$ python -q
>>> import numpy as np
>>> np.set_printoptions(precision=2, suppress=True, linewidth=160)
>>> J = np.loadtxt("a.csv", delimiter=",")
>>> print(J)
[[ 1.   -0.86 -0.06  5.21  3.16]
 [ 1.02 -1.22 -0.07  5.1   3.01]
 [ 0.88 -1.1  -0.05  4.97  2.81]
 [ 0.86 -0.74 -0.11  4.92  2.9 ]
 [ 1.02 -0.91  0.    5.12  3.14]
 [ 1.12 -0.88 -0.01  5.09  2.97]
 [ 1.08 -1.02 -0.13  5.06  3.04]
 [-2.93 -1.88  1.89 -0.91 -4.1 ]
 [-2.98 -1.87  2.01 -1.13 -4.2 ]
 [-2.91 -1.99  1.97 -0.99 -4.2 ]
 [-2.82 -2.04  1.77 -0.91 -3.98]
 [-2.99 -1.98  2.06 -0.76 -4.01]
 [-3.06 -2.12  2.13 -1.01 -3.87]
 [-2.99 -2.22  2.21 -0.87 -4.11]
 [-3.95 -1.15 -1.88  1.    0.96]
 [-4.11 -1.   -2.14  1.18  0.95]
 [-3.99 -1.01 -1.94  0.97  0.87]
 [-4.12 -0.98 -2.01  0.93  0.93]
 [-4.1  -1.09 -1.91  0.96  1.12]
 [-4.03 -1.05 -2.04  0.97  0.99]
 [-4.07 -0.85 -1.91  1.    1.05]]
>>> basis = J[[16, 7]].astype(float)
>>> for _ in range(6):
...     z = np.linalg.norm(J[:, None] - basis, axis=-1).argmin(axis=1)
...     basis = np.array([J[z == j].mean(axis=0) for j in range(2)])
... 
>>> print(z)
[0 0 0 0 0 0 0 1 1 1 1 1 1 1 0 0 0 0 0 0 0]
>>> print(np.bincount(z))
[14  7]
>>> print([round(float(x), 2) for x in np.linalg.svd(J, compute_uv=False)[:3]])
[19.37, 14.04, 9.35]
>>> print(np.linalg.cond(J) > 100)
False
>>> print(np.linalg.matrix_rank(J, rtol=0.1))
3
>>> print(np.argsort(-np.linalg.norm(J, axis=0).round(6), kind="stable")[:3])
[3 4 0]
>>> Y = np.array([[-1, -2], [0, 0], [4, -3], [-5, -1], [1, -3]])
>>> print(np.linalg.matrix_rank(np.vstack([J, Y.T])))
5
>>> print(np.einsum("ij->j", J))
[-42.07 -27.96  -0.22  35.9   -0.57]
>>> print(np.linalg.matrix_rank(J @ Y))
2
>>> print(J.shape)
(21, 5)
>>> print(np.unravel_index(np.abs(J).argmax(), J.shape))
(np.int64(0), np.int64(3))
>>> print(np.linalg.svd(J, compute_uv=False))
[19.37 14.04  9.35  0.49  0.44]
>>> print(J.sum(axis=0))
[-42.07 -27.96  -0.22  35.9   -0.57]
>>> print(round(np.linalg.norm(J), 2))
25.7
>>> print(J.mean(axis=0))
[-2.   -1.33 -0.01  1.71 -0.03]
>>> print(np.count_nonzero(J))
104
>>> rng = np.random.default_rng(226656)
>>> K = np.triu(rng.random((9, 9)) < 0.3, 1).astype(int)
>>> K = K + K.T
>>> print(K)
[[0 0 0 1 0 1 0 0 0]
 [0 0 0 0 0 0 1 0 0]
 [0 0 0 0 0 1 0 0 0]
 [1 0 0 0 0 0 0 0 0]
 [0 0 0 0 0 0 0 0 0]
 [1 0 1 0 0 0 1 0 0]
 [0 1 0 0 0 1 0 0 0]
 [0 0 0 0 0 0 0 0 0]
 [0 0 0 0 0 0 0 0 0]]
>>> print(round(float(np.linalg.norm(K, 2)), 2))
1.93
>>> print(np.linalg.norm(K, axis=0))
[1.41 1.   1.   1.   0.   1.73 1.41 0.   0.  ]
>>> print(round(np.linalg.norm(K, 1), 2), round(float(np.linalg.norm(K, np.inf)), 2))
3.0 3.0
>>> left, s, Vh = np.linalg.svd(K, full_matrices=False)
>>> print(np.cumsum(s ** 2) / np.sum(s ** 2))
[0.37 0.75 0.85 0.95 0.97 1.   1.   1.   1.  ]
>>> print(np.allclose(left * s @ Vh, K))
True
>>> print(np.round(left.T @ K @ Vh.T, 2) + 0)
[[1.93 0.   0.   0.   0.   0.   0.   0.   0.  ]
 [0.   1.93 0.   0.   0.   0.   0.   0.   0.  ]
 [0.   0.   1.   0.   0.   0.   0.   0.   0.  ]
 [0.   0.   0.   1.   0.   0.   0.   0.   0.  ]
 [0.   0.   0.   0.   0.52 0.   0.   0.   0.  ]
 [0.   0.   0.   0.   0.   0.52 0.   0.   0.  ]
 [0.   0.   0.   0.   0.   0.   0.   0.   0.  ]
 [0.   0.   0.   0.   0.   0.   0.   0.   0.  ]
 [0.   0.   0.   0.   0.   0.   0.   0.   0.  ]]
>>> print(left.shape, s.shape, Vh.shape)
(9, 9) (9,) (9, 9)
>>> print(s.round(2) + 0)
[1.93 1.93 1.   1.   0.52 0.52 0.   0.   0.  ]
>>> data = np.load("block13.npy")
>>> print(data)
[[-0.7 -1.4  3.  -0.8 -1.   0.1  1.8  1.   0. ]
 [ 1.4 -0.5  0.2 -1.  -2.5 -1.2 -0.7  1.7 -0.3]
 [-1.4  1.6 -0.2 -0.2 -1.5  0.4  0.6  1.4 -0.6]
 [-0.7 -1.4 -0.8  0.6  1.   0.1  0.5  0.2  1. ]
 [ 1.7  0.3  0.6 -0.4 -6.  -1.9  0.4  0.5  0. ]
 [-1.7 -0.6 -1.2  0.  -1.   0.4 -2.5  0.5 -1.2]
 [ 2.   2.7  0.3 -0.5  3.   0.5 -1.3 -0.4  0.2]]
>>> Y = data + rng.integers(-2, 3, (7, 6)) @ rng.integers(-2, 3, (6, 9))
>>> print(Y)
[[ -2.7   5.6  -2.    2.2   7.   -0.9   3.8   5.    0. ]
 [ -4.6  -0.5  -5.8  -5.   -7.5   4.8  12.3  -5.3   2.7]
 [  0.6  -0.4   6.8   7.8   3.5  -1.6  -8.4   5.4   3.4]
 [  7.3   5.6   4.2  -3.4  -2.   -0.9  -4.5   7.2  -8. ]
 [  1.7   3.3  -0.4  -2.4  -7.   -1.9   2.4   0.5  -2. ]
 [ -7.7   1.4 -15.2  -7.   -3.    4.4  15.5  -7.5   2.8]
 [ -1.   -0.3   0.3   4.5   8.   -3.5  -4.3  -2.4   5.2]]
>>> print(np.abs(Y - data).sum(axis=1))
[32. 50. 43. 49. 11. 65. 30.]
>>> print(np.round(np.linalg.svd(Y - data, compute_uv=False), 2) + 0)
[36.86 19.9  13.88  5.01  2.67  2.13  0.  ]
>>> print(Y - data)
[[ -2.   7.  -5.   3.   8.  -1.   2.   4.   0.]
 [ -6.   0.  -6.  -4.  -5.   6.  13.  -7.   3.]
 [  2.  -2.   7.   8.   5.  -2.  -9.   4.   4.]
 [  8.   7.   5.  -4.  -3.  -1.  -5.   7.  -9.]
 [  0.   3.  -1.  -2.  -1.   0.   2.   0.  -2.]
 [ -6.   2. -14.  -7.  -2.   4.  18.  -8.   4.]
 [ -3.  -3.   0.   5.   5.  -4.  -3.  -2.   5.]]
>>> vec = np.array([3, -1, 0, 0, 2, 2, -1, 2, 3])
>>> print(data @ vec)
[ -2.3   0.5  -7.6   4.4 -10.4  -5.8  11.4]
>>> print(data @ (2 * vec))
[ -4.6   1.  -15.2   8.8 -20.8 -11.6  22.8]
>>> print(data * vec)
[[ -2.1   1.4   0.   -0.   -2.    0.2  -1.8   2.    0. ]
 [  4.2   0.5   0.   -0.   -5.   -2.4   0.7   3.4  -0.9]
 [ -4.2  -1.6  -0.   -0.   -3.    0.8  -0.6   2.8  -1.8]
 [ -2.1   1.4  -0.    0.    2.    0.2  -0.5   0.4   3. ]
 [  5.1  -0.3   0.   -0.  -12.   -3.8  -0.4   1.    0. ]
 [ -5.1   0.6  -0.    0.   -2.    0.8   2.5   1.   -3.6]
 [  6.   -2.7   0.   -0.    6.    1.    1.3  -0.8   0.6]]
>>> print((data * vec).sum(axis=1))
[ -2.3   0.5  -7.6   4.4 -10.4  -5.8  11.4]
>>> print(np.linalg.norm(data @ vec) <= np.linalg.norm(data, 2) * np.linalg.norm(vec) + 1e-9)
True
>>> Y = np.array([[2, -2],
...     [-5, 3],
...     [3, -2],
...     [5, -4],
...     [3, -4],
...     [-4, 0],
...     [1, 5],
...     [2, 3],
...     [4, 5]])
>>> print(np.vstack([data, Y.T]).shape)
(9, 9)
>>> print(Y.T @ data.T)
[[ 11.   -0.3 -17.5  13.7  -7.3 -14.9  -5.4]
 [ 10.4   9.4  19.    0.5  25.4  -9.  -13.2]]
>>> print(data @ Y)
[[ 11.   10.4]
 [ -0.3   9.4]
 [-17.5  19. ]
 [ 13.7   0.5]
 [ -7.3  25.4]
 [-14.9  -9. ]
 [ -5.4 -13.2]]
>>> print(np.einsum("ik,kj->ij", data, Y))
[[ 11.   10.4]
 [ -0.3   9.4]
 [-17.5  19. ]
 [ 13.7   0.5]
 [ -7.3  25.4]
 [-14.9  -9. ]
 [ -5.4 -13.2]]
>>> print(np.linalg.matrix_rank(np.vstack([data, Y.T])))
9
>>> print(np.einsum("ik,kj->ji", data, Y))
[[ 11.   -0.3 -17.5  13.7  -7.3 -14.9  -5.4]
 [ 10.4   9.4  19.    0.5  25.4  -9.  -13.2]]
>>> Y = data / np.linalg.norm(data, axis=1, keepdims=True)
>>> gram = Y @ Y.T
>>> print(np.argwhere(np.triu(np.abs(gram) > 0.95, 1)))
[]
>>> print(np.round(np.degrees(np.arccos(np.clip(gram[3, 5], -1, 1))), 2))
92.06
>>> print((gram - 2 * np.eye(7)).round(6).argmax(axis=1))
[4 4 4 0 1 2 3]
>>> z = rng.integers(0, 2, 5)
>>> arr = np.array([[2, 6, 4, 2, 2],
...     [8, 4, 1, 4, 9],
...     [6, 7, 0, 9, 8],
...     [6, 4, 7, 7, 2],
...     [4, 8, 5, 9, 1]]) * (z[:, None] == z)
>>> print(arr)
[[2 0 0 2 2]
 [0 4 1 0 0]
 [0 7 0 0 0]
 [6 0 0 7 2]
 [4 0 0 9 1]]
>>> Y = arr / np.linalg.norm(arr, axis=1, keepdims=True)
>>> gram = Y @ Y.T
>>> print(gram)
[[1.   0.   0.   0.92 0.82]
 [0.   1.   0.97 0.   0.  ]
 [0.   0.97 1.   0.   0.  ]
 [0.92 0.   0.   1.   0.95]
 [0.82 0.   0.   0.95 1.  ]]
